$ python3 -q
>>> import numpy as np
>>> np.set_printoptions(suppress=True, linewidth=200)
>>> A2 = np.array([[3], [3]])
>>> arr = np.block([[np.zeros((2, 2)), A2], [A2.T, np.zeros((1, 1))]])
>>> arr
array([[0., 0., 3.],
       [0., 0., 3.],
       [3., 3., 0.]])
>>> arr.sum(axis=0)
array([3., 3., 6.])
>>> arr.shape
(3, 3)
>>> np.count_nonzero(arr)
np.int64(4)
>>> np.abs(arr).max()
np.float64(3.0)
>>> [round(float(x), 2) for x in np.linalg.svd(arr, compute_uv=False)[:3]]
[4.24, 4.24, 0.0]
>>> np.linalg.cond(arr) > 100
np.True_
>>> evals, V = np.linalg.eigh(arr)
>>> np.round(V.T @ V, 2) + 0
array([[1., 0., 0.],
       [0., 1., 0.],
       [0., 0., 1.]])
>>> evals.sum(), np.trace(arr)
(np.float64(0.0), np.float64(0.0))
>>> (evals > 1e-8).sum(), (evals < -1e-8).sum()
(np.int64(1), np.int64(1))
>>> np.round(V @ np.diag(evals) @ V.T, 2) + 0
array([[0., 0., 3.],
       [0., 0., 3.],
       [3., 3., 0.]])
>>> np.round(np.linalg.svd(arr, compute_uv=False), 2)
array([4.24, 4.24, 0.  ])
>>> np.unique(evals.round(6) + 0, return_counts=True)[1]
array([1, 1, 1])
>>> np.round(np.linalg.eigvalsh(arr + 5 * np.eye(3)), 2)
array([0.76, 5.  , 9.24])
>>> np.abs(V[:, -1]).round(6).argmax()
np.int64(2)
>>> np.round(np.linalg.eigvalsh(arr @ arr), 2)
array([ 0., 18., 18.])
>>> r = np.linalg.matrix_rank(arr)
>>> r
np.int64(2)
>>> null = np.linalg.svd(arr)[2][r:].T
>>> np.allclose(arr @ null, 0)
True
>>> [int(np.linalg.matrix_rank(np.delete(arr, i, axis=0))) for i in range(3)]
[2, 2, 1]
>>> null.shape
(3, 1)
>>> null[:, 0] / null[np.abs(null[:, 0]).round(6).argmax(), 0]
array([ 1., -1.,  0.])
